>>> import numpy as np
>>> import numpy.linalg as la
>>> np.set_printoptions(precision=3, suppress=True, linewidth=200)
>>> rd = lambda a: np.round(a, 3) + 0
>>> F = np.array([[0, 1, 2], [0, 0, 2], [0, 0, 0]])
>>> # triangular: eigenvalues sit on the diagonal
>>> print(np.argsort(-la.norm(F, axis=0).round(6), kind="stable")[:3])
[2 1 0]
>>> [round(float(x), 3) for x in la.svd(F, compute_uv=False)[:3]]
[2.921, 0.685, 0.0]
>>> rd(la.norm(F, 2) / la.norm(F))
np.float64(0.974)
>>> print(la.matrix_rank(F, rtol=0.1))
2
>>> O, _ = la.qr(np.array([[-0.4, -0.7, -0.7, -1.4],
...     [0.7, 0.2, 0.0, -0.3],
...     [0.9, 0.2, -2.2, -0.3],
...     [0.9, -0.5, 0.0, -0.1]]))
>>> X = O[:, :4]
>>> rd(X)
array([[-0.265, -0.748, -0.431, -0.429],
       [ 0.465,  0.171,  0.246, -0.833],
       [ 0.597,  0.156, -0.775,  0.136],
       [ 0.597, -0.622,  0.392,  0.321]])
>>> x0 = np.array([3, 2, 3, 3])
>>> target = X @ x0
>>> beta, lr = np.zeros(4), 1 / la.norm(X, 2) ** 2
>>> for i in range(200):
...     beta -= lr * X.T @ (X @ beta - target)
...     if i % 50 == 0: print(i, round(la.norm(X @ beta - target), 3))
... 
0 0.0
50 0.0
100 0.0
150 0.0
>>> rd(beta)
array([3., 2., 3., 3.])
>>> print(rd((X - X.T) / 2))
[[ 0.    -0.606 -0.514 -0.513]
 [ 0.606  0.     0.045 -0.106]
 [ 0.514 -0.045  0.    -0.128]
 [ 0.513  0.106  0.128  0.   ]]
>>> print(np.allclose(X, X.T))
False
>>> print(rd(np.abs(la.eigvals(X)).max()))
1.0
>>> rd(np.sort(np.abs(la.eigvals(X))))
array([1., 1., 1., 1.])
>>> np.allclose(X @ X.T, X.T @ X)
True
